$ ipython --no-banner

In [1]: import numpy as np

In [2]: import numpy.linalg as la

In [3]: np.set_printoptions(precision=3, suppress=True, linewidth=140)

In [4]: def rd(a):
   ...:     return np.round(a, 3) + 0
   ...: 

In [5]: X = np.load("data.npy")

In [6]: rd(X)
Out[6]: 
array([[-0.707, -0.707],
       [-0.707,  0.707]])

In [7]: rd(la.matrix_power(X, 2))
Out[7]: 
array([[1., 0.],
       [0., 1.]])

In [8]: np.allclose(X @ X.T, X.T @ X)
Out[8]: True

In [9]: rd(X @ X)
Out[9]: 
array([[1., 0.],
       [0., 1.]])

In [10]: x = np.array([0, -2])

In [11]: rd((X * x).sum(axis=1))
Out[11]: array([ 1.414, -1.414])

In [12]: rd(X @ np.ones(2))
Out[12]: array([-1.414,  0.   ])

In [13]: rd(np.einsum("ij,j->i", X, x))
Out[13]: array([ 1.414, -1.414])

In [14]: rd(X @ (2 * x))
Out[14]: array([ 2.828, -2.828])

In [15]: la.norm(X @ x) <= la.norm(X, 2) * la.norm(x) + 1e-9
Out[15]: np.True_

In [16]: (X @ x).argmax()
Out[16]: np.int64(0)

In [17]: rd(X @ np.eye(2)[0])
Out[17]: array([-0.707, -0.707])

In [18]: rd(X @ x)
Out[18]: array([ 1.414, -1.414])

In [19]: rng = np.random.default_rng(203)

In [20]: idx = rng.permutation(2)

In [21]: B = X[:, idx] * rng.choice([-1, 1], 2)

In [22]: rd(B)
Out[22]: 
array([[-0.707, -0.707],
       [-0.707,  0.707]])

In [23]: left, _, Vt = la.svd(X.T @ B)

In [24]: rd(la.lstsq(X, B)[0])
Out[24]: 
array([[1., 0.],
       [0., 1.]])

In [25]: B = np.array([[0, 3, 1], [2, -3, -3], [-2, -2, 0]])

In [26]: m1 = B - B.T

In [27]: m1
Out[27]: 
array([[ 0,  1,  3],
       [-1,  0, -1],
       [-3,  1,  0]])

In [28]: idx = rng.permutation(3)

In [29]: idx
Out[29]: array([1, 0, 2])

In [30]: B = m1[idx][:, idx]

In [31]: np.allclose(B, m1)
Out[31]: False

In [32]: x = np.array([2, -1, 3])

In [33]: rd(la.det(m1))
Out[33]: np.float64(0.0)

In [34]: rd(la.svd(m1, compute_uv=False))
Out[34]: array([3.317, 3.317, 0.   ])

In [35]: O = la.solve(np.eye(3) - m1, np.eye(3) + m1)

In [36]: rd(O @ O.T)
Out[36]: 
array([[1., 0., 0.],
       [0., 1., 0.],
       [0., 0., 1.]])

In [37]: la.matrix_rank(m1, rtol=0.1)
Out[37]: np.int64(2)

In [38]: [round(float(x), 3) for x in la.svd(m1, compute_uv=False)[:3]]
Out[38]: [3.317, 3.317, 0.0]

In [39]: np.argsort(-la.norm(m1, axis=0).round(6), kind="stable")[:3]
Out[39]: array([0, 2, 1])

In [40]: m1[0] @ m1[2]
Out[40]: np.int64(1)

In [41]: rd(la.norm(m1[0] - m1[2]))
Out[41]: np.float64(4.243)

In [42]: rd(la.norm(m1, 2))
Out[42]: np.float64(3.317)

In [43]: left, sigma, Vt = la.svd(m1)

In [44]: rd(sigma)
Out[44]: array([3.317, 3.317, 0.   ])

In [45]: B = left[:, :2] @ np.diag(sigma[:2]) @ Vt[:2]

In [46]: rd(B)
Out[46]: 
array([[ 0.,  1.,  3.],
       [-1.,  0., -1.],
       [-3.,  1.,  0.]])

In [47]: la.matrix_rank(B)
Out[47]: np.int64(2)

In [48]: W0 = np.load("run12.npy")

In [49]: W0
Out[49]: 
array([[ 2.555,  3.257, -0.157],
       [ 1.899,  2.257,  0.345],
       [ 1.698,  3.235, -0.089],
       [ 2.094,  2.637,  0.119],
       [ 2.139,  2.807,  0.338],
       [ 2.049,  2.735,  0.21 ],
       [ 2.124,  2.757,  0.55 ],
       [ 2.278,  2.72 ,  0.059],
       [-0.149, -3.022,  0.899],
       [ 0.054, -2.848,  1.194],
       [ 0.078, -2.861,  1.194],
       [-0.223, -3.432,  1.332],
       [-0.025, -2.809,  1.023],
       [-0.168, -2.972,  0.886],
       [-0.533, -2.572,  1.216],
       [-0.108, -2.653,  1.042],
       [-1.052,  2.924, -2.008],
       [-0.793,  2.983, -2.101],
       [-0.997,  2.503, -1.547],
       [-1.32 ,  2.816, -2.472],
       [-0.923,  2.701, -2.16 ],
       [-1.275,  2.906, -1.659],
       [-0.924,  3.003, -1.814],
       [-1.265,  2.76 , -2.256]])

In [50]: B = W0 + rng.integers(-2, 3, (24, 2)) @ rng.integers(-2, 3, (2, 3))

In [51]: rd(B)
Out[51]: 
array([[ 4.555,  1.257, -4.157],
       [ 3.899, -0.743, -1.655],
       [ 0.698,  6.235, -2.089],
       [ 2.094,  0.637,  4.119],
       [ 3.139, -0.193,  2.338],
       [ 0.049,  6.735,  0.21 ],
       [ 3.124, -0.243,  2.55 ],
       [ 2.278,  0.72 ,  4.059],
       [ 1.851, -5.022, -3.101],
       [ 1.054, -2.848, -2.806],
       [ 0.078, -3.861,  3.194],
       [-3.223,  0.568,  5.332],
       [-1.025,  0.191, -0.977],
       [-3.168,  1.028,  4.886],
       [-1.533, -0.572,  1.216],
       [-0.108, -0.653, -2.958],
       [-3.052,  5.924, -0.008],
       [-2.793,  5.983, -0.101],
       [-2.997,  5.503,  0.453],
       [-0.32 ,  2.816, -6.472],
       [-2.923,  5.701, -0.16 ],
       [-3.275,  5.906,  0.341],
       [ 2.076, -1.997, -3.814],
       [ 0.735, -1.24 , -2.256]])

In [52]: rd(B - W0)
Out[52]: 
array([[ 2., -2., -4.],
       [ 2., -3., -2.],
       [-1.,  3., -2.],
       [ 0., -2.,  4.],
       [ 1., -3.,  2.],
       [-2.,  4.,  0.],
       [ 1., -3.,  2.],
       [ 0., -2.,  4.],
       [ 2., -2., -4.],
       [ 1.,  0., -4.],
       [ 0., -1.,  2.],
       [-3.,  4.,  4.],
       [-1.,  3., -2.],
       [-3.,  4.,  4.],
       [-1.,  2.,  0.],
       [ 0.,  2., -4.],
       [-2.,  3.,  2.],
       [-2.,  3.,  2.],
       [-2.,  3.,  2.],
       [ 1.,  0., -4.],
       [-2.,  3.,  2.],
       [-2.,  3.,  2.],
       [ 3., -5., -2.],
       [ 2., -4.,  0.]])

In [53]: rd(la.svd(B - W0, compute_uv=False))
Out[53]: array([17.741, 12.46 ,  0.   ])
